% ipython --no-banner

In [1]: import numpy as np

In [2]: np.set_printoptions(precision=4, suppress=True, linewidth=140)

In [3]: def tidy(a):
   ...:     return np.round(a, 4) + 0
   ...: 

In [4]: cent = 3 * np.array([[0.9, -1.6, -0.5], [-0.1, -1.8, -0.4], [1.0, 0.9, -1.0]])

In [5]: rng = np.random.default_rng(7327)

In [6]: lab = rng.integers(0, 3, 37)

In [7]: data = cent[lab] + rng.normal(size=(37, 3))

In [8]: tidy(data)
Out[8]: 
array([[ 4.2784, -3.2096, -1.7517],
       [ 1.5165,  5.4959, -3.2853],
       [ 2.7163, -4.8252, -1.6279],
       [ 0.986 ,  2.5679, -2.8057],
       [-0.6101, -4.5017, -1.4813],
       [ 4.0997,  3.2356, -2.2712],
       [ 4.5151, -5.4772, -0.8052],
       [ 2.8899, -4.8439, -2.4379],
       [ 1.6134, -5.8117, -0.3795],
       [ 0.6529, -4.4709, -1.179 ],
       [-1.0784, -6.9709, -2.2419],
       [ 5.7953,  2.8702, -3.2644],
       [-0.803 , -4.8932, -0.6061],
       [ 3.8492, -6.5857, -1.166 ],
       [ 4.0947,  4.1199, -2.1224],
       [ 2.5076, -3.917 ,  0.134 ],
       [ 0.5541, -4.7174, -0.5372],
       [ 3.102 , -4.1815, -1.2185],
       [ 1.8443,  3.6122, -4.2066],
       [-0.6955, -6.7475, -1.0932],
       [ 3.0118,  2.4599, -2.7073],
       [ 2.7736, -4.8288, -1.4877],
       [ 2.7966, -2.5325, -3.1861],
       [-0.7598, -5.5307, -0.2368],
       [ 1.6471, -3.4844, -2.6004],
       [ 2.9612, -6.8868, -1.6835],
       [ 1.8794,  3.2261, -2.6637],
       [-0.3435, -3.8848, -1.8904],
       [-0.7351, -4.7196, -2.2948],
       [ 2.3496, -3.2967, -1.4831],
       [ 2.2088, -5.1771, -1.0223],
       [ 1.9207, -4.5055, -3.0859],
       [ 1.9208, -4.3985, -0.6244],
       [-1.6068, -4.2921, -0.9799],
       [-0.4607, -6.5163,  0.4808],
       [ 0.2372, -5.2781, -3.1988],
       [ 4.1583, -4.7736, -0.0124]])

In [9]: lab = data[:, 1] > np.median(data[:, 1])

In [10]: u = data[lab].mean(axis=0) - data[~lab].mean(axis=0)

In [11]: print(((data - data.mean(axis=0)) @ u > 0).astype(int))
[1 1 0 1 0 1 0 0 0 0 0 1 0 0 1 0 0 0 1 0 1 0 1 0 0 0 1 0 0 0 0 0 0 0 0 0 0]

In [12]: tidy(u)
Out[12]: array([ 0.9226,  4.8921, -0.8056])

In [13]: lab.astype(int)
Out[13]: array([1, 1, 0, 1, 0, 1, 0, 0, 0, 1, 0, 1, 0, 0, 1, 1, 0, 1, 1, 0, 1, 0, 1, 0, 1, 0, 1, 1, 0, 1, 0, 0, 1, 1, 0, 0, 0])

In [14]: np.argsort(-np.abs(u).round(6), kind="stable")
Out[14]: array([1, 0, 2])

In [15]: G = np.cov(data, rowvar=False)

In [16]: tidy(np.corrcoef(data.T))
Out[16]: 
array([[ 1.    ,  0.3461, -0.1759],
       [ 0.3461,  1.    , -0.6146],
       [-0.1759, -0.6146,  1.    ]])

In [17]: tidy(data.std(axis=0))
Out[17]: array([1.8509, 3.5885, 1.1024])

In [18]: print(tidy(np.linalg.eigvalsh(G)[::-1]))
[14.2665  2.9943  0.7446]

In [19]: tidy(np.corrcoef(data[:, 2], data[:, 0])[0, 1])
Out[19]: np.float64(-0.1759)

In [20]: tidy(G)
Out[20]: 
array([[ 3.5212,  2.3628, -0.369 ],
       [ 2.3628, 13.2352, -2.4988],
       [-0.369 , -2.4988,  1.2491]])

In [21]: np.argsort(-data.std(axis=0).round(6), kind="stable")
Out[21]: array([1, 0, 2])

In [22]: M = np.array([[0, 0, 1, 0, 0],
    ...:     [0, 0, 1, 1, 1],
    ...:     [1, 1, 0, 0, 1],
    ...:     [0, 1, 0, 0, 0],
    ...:     [0, 1, 1, 0, 0]])

In [23]: # symmetric, so the eigenvalues are real

In [24]: rk = np.linalg.matrix_rank(M)

In [25]: rk
Out[25]: np.int64(4)

In [26]: ns = np.linalg.svd(M)[2][rk:].T

In [27]: np.linalg.matrix_rank(M.T @ M), np.linalg.matrix_rank(M @ M.T)
Out[27]: (np.int64(4), np.int64(4))

In [28]: tidy(M @ ns)
Out[28]: 
array([[0.],
       [0.],
       [0.],
       [0.],
       [0.]])

In [29]: print(tidy(ns @ ns.T))
[[ 0.3333  0.      0.      0.3333 -0.3333]
 [ 0.      0.      0.      0.      0.    ]
 [ 0.      0.      0.      0.      0.    ]
 [ 0.3333  0.      0.      0.3333 -0.3333]
 [-0.3333  0.      0.     -0.3333  0.3333]]

In [30]: [int(np.linalg.matrix_rank(M[:, :j + 1])) for j in range(5)]
Out[30]: [1, 2, 3, 4, 4]

In [31]: print([int(np.linalg.matrix_rank(np.delete(M, i, axis=0))) for i in range(5)])
[4, 3, 3, 4, 4]

In [32]: tidy(ns[:, 0] / ns[np.abs(ns[:, 0]).round(6).argmax(), 0])
Out[32]: array([ 1.,  0.,  0.,  1., -1.])

In [33]: np.allclose(M @ ns, 0)
Out[33]: True

In [34]: tidy(np.linalg.det(M.T))
Out[34]: np.float64(0.0)

In [35]: tidy(np.linalg.eigvals(M).sum().real)
Out[35]: np.float64(0.0)

In [36]: tidy(np.trace(np.linalg.pinv(M) @ M))
Out[36]: np.float64(4.0)

In [37]: np.abs(np.diag(np.linalg.qr(M)[1])) > 1e-9
Out[37]: array([ True,  True,  True,  True, False])

In [38]: tidy(M @ np.linalg.pinv(M) @ M)
Out[38]: 
array([[0., 0., 1., 0., 0.],
       [0., 0., 1., 1., 1.],
       [1., 1., 0., 0., 1.],
       [0., 1., 0., 0., 0.],
       [0., 1., 1., 0., 0.]])

In [39]: out = M + rng.integers(-2, 3, (5, 4)) @ rng.integers(-2, 3, (4, 5))

In [40]: out
Out[40]: 
array([[ 4,  4,  2,  2, -5],
       [ 7,  5,  3, -1, -4],
       [ 0, -2,  1, -6,  4],
       [ 9,  6,  3, -4, -8],
       [-2, -1,  2, -4,  4]])

In [41]: np.abs(out - M).sum(axis=1)
Out[41]: array([16, 21, 14, 29, 13])

In [42]: np.linalg.matrix_rank(out - M, tol=1e-8)
Out[42]: np.int64(4)

In [43]: W0 = np.loadtxt("x.csv", delimiter=",")

In [44]: W0
Out[44]: 
array([[ 0.3095,  0.3095, -0.3452, -0.6169,  0.6169,  0.8275,  0.8397, -0.6291, -0.7064,  0.6527],
       [-0.5649,  0.508 ,  0.1194,  0.4462, -0.2355, -0.9186,  0.3627, -0.1391, -0.5649,  0.3969],
       [-0.6169,  0.7531, -0.04  ,  0.2543,  0.0798, -0.9138,  0.8483, -0.5581, -0.8896,  0.7818],
       [ 0.6169,  0.2165, -0.508 , -0.8397,  0.8076,  0.9812,  0.917 , -0.7574, -0.7531,  0.7306],
       [ 0.1974, -0.9138,  0.5717,  0.7398, -0.8617, -0.3799, -0.9975,  0.9562,  0.9945, -0.9837],
       [-0.3095,  0.4462, -0.04  ,  0.0798,  0.0798, -0.5784,  0.5784, -0.3275, -0.6169,  0.493 ],
       [-0.6411,  0.7114,  0.03  ,  0.3714, -0.0599, -0.9391,  0.7531, -0.4382, -0.8367,  0.7014],
       [-0.8668,  0.8426,  0.207 ,  0.7306, -0.3969, -0.9967,  0.7443, -0.3714, -0.8996,  0.7574],
       [-0.4136,  0.01  ,  0.2636,  0.5581, -0.493 , -0.8692, -0.5511,  0.3885,  0.3004, -0.3185],
       [ 0.4777, -0.5581, -0.01  , -0.2449,  0.02  ,  0.8243, -0.6169,  0.3364,  0.7014, -0.5581],
       [-0.3799, -0.7163,  0.6044,  0.8617, -0.8854, -0.9468, -0.991 ,  0.9217,  0.9705, -0.9468],
       [-0.508 ,  0.7352, -0.1194,  0.0599,  0.2355, -0.7969,  0.8832, -0.6231, -0.8977,  0.8041],
       [ 0.5649, -0.508 , -0.1194, -0.4462,  0.2355,  0.9186, -0.3627,  0.1391,  0.5649, -0.3969],
       [ 0.3452, -0.1877, -0.1293, -0.354 ,  0.2543,  0.7487,  0.0798, -0.0898,  0.1096, -0.03  ],
       [ 0.6858, -0.8041,  0.03  , -0.3185, -0.0599,  0.9498, -0.881 ,  0.598 ,  0.9201, -0.8243],
       [ 0.1974, -0.9603,  0.6911,  0.8538, -0.9354, -0.5784, -0.9996,  0.9849,  0.9989, -0.9956],
       [ 0.6411, -0.0898, -0.4053, -0.7739,  0.6963,  0.978 ,  0.7163, -0.5441, -0.3714,  0.4219],
       [-0.508 ,  0.9917, -0.7699, -0.881 ,  0.9667,  0.0798,  1.    , -0.9964, -0.9999,  0.9994],
       [-0.1586,  0.04  ,  0.0798,  0.1974, -0.1586, -0.4301, -0.1391,  0.0997,  0.04  , -0.0599],
       [ 0.3452, -0.5299,  0.0699, -0.05  , -0.1391,  0.6107, -0.6963,  0.4219,  0.7211, -0.598 ]])

In [45]: def softmax(z):
    ...:     e = np.exp(z - z.max(axis=-1, keepdims=True))
    ...:     return e / e.sum(axis=-1, keepdims=True)
    ...: 

In [46]: print(tidy(softmax(W0).sum(axis=1)))
[1. 1. 1. 1. 1. 1. 1. 1. 1. 1. 1. 1. 1. 1. 1. 1. 1. 1. 1. 1.]

In [47]: scores = W0 @ W0.T / np.sqrt(10)

In [48]: tidy(softmax(scores)[12] @ W0)
Out[48]: array([ 0.2239, -0.268 ,  0.0146, -0.0816, -0.0082,  0.2854, -0.1915,  0.1375,  0.2509, -0.2106])

In [49]: print(softmax(scores).round(6).argmax(axis=1))
[ 3  7  7  3 15  7  7  7 10 14 10 17 14 16 14 15  3 17 10 14]

In [50]: u = np.array([2, 3, 2])

In [51]: tidy(np.polyval(u, W0[6]))
Out[51]: array([0.8987, 5.1464, 2.0918, 3.3901, 1.8275, 0.9465, 5.3936, 1.0694, 0.89  , 5.0881])

In [52]: G = np.cov(W0, rowvar=False)

In [53]: tidy(np.linalg.eigvalsh(G)[::-1])
Out[53]: array([2.6927, 1.3472, 0.0546, 0.0165, 0.0043, 0.0013, 0.0004, 0.0001, 0.    , 0.    ])

In [54]: G.shape
Out[54]: (10, 10)

In [55]: print(np.argsort(-W0.std(axis=0).round(6), kind="stable"))
[5 8 6 9 1 7 3 4 0 2]

In [56]: tidy(np.polyfit(W0[:, 4], W0[:, 9], 1))
Out[56]: array([0.8876, 0.0617])

In [57]: tidy(np.corrcoef(W0[:, 4], W0[:, 9])[0, 1])
Out[57]: np.float64(0.6864)

In [58]: tidy(W0.std(axis=0))
Out[58]: array([0.5009, 0.6211, 0.3529, 0.5588, 0.5267, 0.7971, 0.7455, 0.5902, 0.7465, 0.681 ])

In [59]: Xc = W0 - W0.mean(axis=0)

In [60]: vecs = np.linalg.svd(Xc)[2][:9]

In [61]: out = Xc - Xc @ vecs.T @ vecs

In [62]: print(tidy(np.linalg.norm(out) / np.linalg.norm(Xc)))
0.0004

In [63]: np.linalg.norm(out, axis=1).round(6).argmax()
Out[63]: np.int64(5)

In [64]: tidy(np.diag(vecs.T @ vecs))
Out[64]: array([0.9999, 0.9983, 1.    , 0.9903, 0.9232, 1.    , 1.    , 0.6767, 0.9183, 0.4934])

In [65]: tidy(out.std(axis=0))
Out[65]: array([0.    , 0.    , 0.    , 0.0001, 0.0002, 0.    , 0.    , 0.0004, 0.0002, 0.0005])

In [66]: tidy(np.cov(Xc @ vecs.T, rowvar=False))
Out[66]: 
array([[2.6927, 0.    , 0.    , 0.    , 0.    , 0.    , 0.    , 0.    , 0.    ],
       [0.    , 1.3472, 0.    , 0.    , 0.    , 0.    , 0.    , 0.    , 0.    ],
       [0.    , 0.    , 0.0546, 0.    , 0.    , 0.    , 0.    , 0.    , 0.    ],
       [0.    , 0.    , 0.    , 0.0165, 0.    , 0.    , 0.    , 0.    , 0.    ],
       [0.    , 0.    , 0.    , 0.    , 0.0043, 0.    , 0.    , 0.    , 0.    ],
       [0.    , 0.    , 0.    , 0.    , 0.    , 0.0013, 0.    , 0.    , 0.    ],
       [0.    , 0.    , 0.    , 0.    , 0.    , 0.    , 0.0004, 0.    , 0.    ],
       [0.    , 0.    , 0.    , 0.    , 0.    , 0.    , 0.    , 0.0001, 0.    ],
       [0.    , 0.    , 0.    , 0.    , 0.    , 0.    , 0.    , 0.    , 0.    ]])

In [67]: E = np.load("a.npy")

In [68]: E
Out[68]: 
array([[ -2.4939,   0.2   ,  -0.1   ,  -0.5   ,  -1.5   ,   1.4   ,  -0.5   ,  -2.8   ,   0.8   ,  -0.8   ],
       [  0.9683,   0.    ,  -0.9   ,  -0.4   ,  -1.    ,  -2.3   ,   0.2   ,   0.4   ,  -0.9   ,  -0.1   ],
       [ -3.5588,   1.5   ,   1.1   ,   0.    ,   0.7   ,   0.5   ,  -0.7   ,   1.4   ,   0.5   ,   2.3   ],
       [ -2.9714,  -0.3   ,  -0.1   ,   2.3   ,  -0.5   ,  -1.1   ,  -0.6   ,   0.3   ,  -0.5   ,   0.3   ],
       [ -4.5088,   0.4   ,   0.4   ,  -0.2   ,  -0.6   ,  -0.5   ,  -0.9   ,   0.2   ,   0.4   ,   0.5   ],
       [  1.4283,  -2.    ,   0.6   ,  -1.1   ,   0.8   ,  -1.2   ,   0.3   ,   0.5   ,   1.2   ,   0.    ],
       [ -8.9909,  -0.1   ,  -1.9   ,   2.    ,   0.9   ,  -0.3   ,  -1.8   ,   0.5   ,   0.1   ,   0.8   ],
       [ -4.0096,   1.1   ,   0.    ,   0.1   ,   0.9   ,  -1.4   ,  -0.8   ,  -1.6   ,   1.    ,   1.4   ],
       [ -8.0757,  -0.9   ,  -0.1   ,  -1.5   ,   1.4   ,  -0.5   ,  -1.6   ,   0.4   ,   0.1   ,  -2.    ],
       [ 19.5482,   0.7   ,  -0.1   ,  -0.2   ,   1.    ,   0.6   ,   3.9   ,   0.8   ,   0.5   ,   0.1   ],
       [  0.4699,   0.8   ,   1.4   ,   0.9   ,  -1.5   ,   0.4   ,   0.1   ,  -0.3   ,   2.    ,   2.4   ],
       [ -6.552 ,  -1.6   ,  -0.2   ,  -0.7   ,   1.    ,   0.7   ,  -1.3   ,  -0.2   ,   0.5   ,   0.5   ],
       [  3.0556,   2.1   ,   0.2   ,   0.2   ,  -0.2   ,  -1.3   ,   0.6   ,   0.7   ,   2.4   ,  -2.6   ],
       [ -3.9877,   1.2   ,  -0.6   ,   0.1   ,  -0.3   ,   0.5   ,  -0.8   ,   0.4   ,   1.4   ,   0.2   ],
       [ -1.0926,   0.    ,  -1.3   ,   1.7   ,   1.1   ,   0.5   ,  -0.2   ,   0.1   ,  -0.3   ,   0.    ],
       [  1.0218,  -1.2   ,  -0.5   ,  -0.3   ,   1.3   ,  -1.1   ,   0.2   ,   1.    ,  -0.4   ,   0.7   ],
       [  2.484 ,  -1.7   ,  -0.1   ,  -0.1   ,   1.5   ,  -0.8   ,   0.5   ,   0.6   ,   0.1   ,   0.2   ],
       [  4.5544,   0.3   ,  -0.5   ,   1.8   ,  -0.8   ,   0.6   ,   0.9   ,   0.3   ,   0.4   ,   1.3   ],
       [  5.4897,   0.9   ,  -0.4   ,   0.    ,  -0.5   ,   0.6   ,   1.1   ,  -0.2   ,   0.3   ,  -1.8   ],
       [  1.9871,  -1.3   ,  -0.1   ,  -0.2   ,   0.    ,  -1.2   ,   0.4   ,  -1.3   ,   0.4   ,   0.1   ],
       [-10.9852,   1.4   ,   1.1   ,  -0.3   ,   0.2   ,   3.3   ,  -2.2   ,  -1.3   ,   0.4   ,   0.    ],
       [  0.4132,  -1.3   ,   0.2   ,   0.1   ,  -1.6   ,   0.    ,   0.1   ,  -0.9   ,   0.3   ,   1.6   ],
       [ -0.8942,   0.6   ,   1.5   ,   0.2   ,   0.2   ,   0.4   ,  -0.2   ,   0.5   ,  -0.8   ,   0.2   ],
       [  2.5198,  -0.9   ,  -0.5   ,   0.8   ,   0.3   ,  -2.8   ,   0.5   ,   0.8   ,  -0.6   ,   0.    ],
       [  4.461 ,   0.3   ,   1.4   ,  -0.3   ,   0.7   ,   0.1   ,   0.9   ,  -1.2   ,  -0.1   ,  -0.5   ],
       [ -1.471 ,   0.    ,  -2.1   ,   1.5   ,   0.7   ,   0.    ,  -0.3   ,  -0.5   ,  -2.    ,   0.3   ],
       [ -6.4231,  -1.4   ,   1.7   ,  -2.4   ,  -0.4   ,   1.4   ,  -1.3   ,  -1.2   ,  -1.    ,   1.5   ],
       [  1.0363,  -0.9   ,  -1.6   ,  -1.1   ,   0.2   ,   0.1   ,   0.2   ,  -0.1   ,  -1.    ,  -1.3   ],
       [  3.0117,  -1.6   ,  -0.4   ,   0.7   ,   0.1   ,   0.8   ,   0.6   ,  -0.1   ,   0.3   ,  -1.2   ],
       [ -5.4458,   0.7   ,   0.6   ,  -0.2   ,   0.3   ,  -0.4   ,  -1.1   ,   0.1   ,  -0.4   ,  -0.2   ],
       [ -9.0183,  -0.5   ,  -1.3   ,   0.3   ,  -0.7   ,   1.2   ,  -1.8   ,  -1.2   ,   0.1   ,  -1.2   ],
       [  1.9193,   0.7   ,   1.6   ,   0.3   ,  -0.4   ,  -1.3   ,   0.4   ,   1.7   ,  -3.    ,   0.4   ]])

In [69]: np.linalg.matrix_rank(E, rtol=0.1)
Out[69]: np.int64(8)

In [70]: [round(float(x), 4) for x in np.linalg.svd(E, compute_uv=False)[:3]]
Out[70]: [33.0202, 7.9455, 7.0366]

In [71]: tidy(np.linalg.norm(E, 2) / np.linalg.norm(E))
Out[71]: np.float64(0.8966)
